$ python3 -q
>>> import numpy as np
>>> from numpy import linalg as LA
>>> np.set_printoptions(suppress=True, linewidth=200)
>>> arr = np.load("mat.npy")
>>> print(arr)
[[ 2  0  0]
 [ 0  1  1]
 [ 0 -3  1]]
>>> Uu, sig, vt = LA.svd(arr, full_matrices=False)
>>> print(sig.round(2))
[3.24 2.   1.24]
>>> print((sig > 1e-8).sum())
3
>>> print(np.sqrt((sig ** 2).sum()), round(float(LA.norm(arr)), 2))
4.0 4.0
>>> print(np.round(Uu.T @ arr @ vt.T, 2) + 0)
[[3.24 0.   0.  ]
 [0.   2.   0.  ]
 [0.   0.   1.24]]
>>> print(Uu.shape, sig.shape, vt.shape)
(3, 3) (3,) (3, 3)
>>> print(np.allclose(Uu * sig @ vt, arr))
True
>>> print(np.round(sig / sig[0], 2))
[1.   0.62 0.38]
>>> print(np.round(vt @ vt.T, 2) + 0)
[[1. 0. 0.]
 [0. 1. 0.]
 [0. 0. 1.]]
>>> print(np.round(Uu.T @ Uu, 2) + 0)
[[1. 0. 0.]
 [0. 1. 0.]
 [0. 0. 1.]]
>>> x = np.array([1, 2, 2])
>>> y = arr @ x
>>> print(y)
[ 2  4 -4]
>>> print(np.round(LA.solve(arr.T, arr[2]), 2))
[0. 0. 1.]
>>> print(np.round(LA.solve(arr, -1 * y), 2))
[-1. -2. -2.]
>>> M = np.loadtxt("a.csv", delimiter=",")
>>> print(M)
[[-1.  0.  1.  2.]
 [ 3.  4.  5.  6.]
 [ 7.  8.  9. 10.]]
>>> blk = np.stack([M, -3 * M, M[::-1]])
>>> print((blk @ M.T).shape)
(3, 3, 3)
>>> print(blk.shape)
(3, 3, 4)
>>> print(LA.matrix_rank(blk.reshape(3, -1)))
2
>>> rng = np.random.default_rng(73)
>>> A2 = M + rng.integers(-2, 3, (3, 2)) @ rng.integers(-2, 3, (2, 4))
>>> print(A2)
[[ 3.  4.  3.  0.]
 [ 5.  8.  8.  3.]
 [ 3.  6.  9. 10.]]
>>> print(A2 - M)
[[ 4.  4.  2. -2.]
 [ 2.  4.  3. -3.]
 [-4. -2.  0.  0.]]
>>> print(LA.matrix_rank(A2 - M, tol=1e-8))
2
>>> f, g = arr[2], arr[1]
>>> print(f @ g)
-2
>>> p = (f @ g) / (f @ f) * f
>>> print(round(float(LA.norm(f + g) ** 2 + LA.norm(f - g) ** 2), 2))
24.0
>>> print(LA.matrix_rank(np.outer(f, g)))
1
>>> print(p.round(2))
[-0.   0.6 -0.2]
>>> print(np.outer(f, g))
[[ 0  0  0]
 [ 0 -3 -3]
 [ 0  1  1]]
>>> x = np.array([-1, 0, 3, 6])
>>> h1 = np.maximum(M @ x, 0)
>>> print(np.maximum(M @ (3 * x), 0))
[ 48. 144. 240.]
>>> print(M * (h1 > 1e-9)[:, None])
[[-1.  0.  1.  2.]
 [ 3.  4.  5.  6.]
 [ 7.  8.  9. 10.]]
>>> J = np.load("data.npy")
>>> print(J)
[[2.05 3.   0.  ]
 [1.   1.05 0.  ]
 [2.   3.   0.05]]
>>> A2 = LA.inv(J)
>>> print(np.allclose(A2, J.T))
False
>>> print(round(LA.slogdet(J)[0], 2))
-1.0
>>> print(A2.round(2))
[[ -1.24   3.54   0.  ]
 [  1.18  -2.42  -0.  ]
 [-21.24   3.54  20.  ]]
>>> print((np.abs(A2) > 1e-9).astype(int))
[[1 1 0]
 [1 1 0]
 [1 1 1]]
>>> print(np.round(LA.inv(A2), 2) + 0)
[[2.05 3.   0.  ]
 [1.   1.05 0.  ]
 [2.   3.   0.05]]
>>> print(np.round(LA.det(J) * LA.det(A2), 2))
1.0
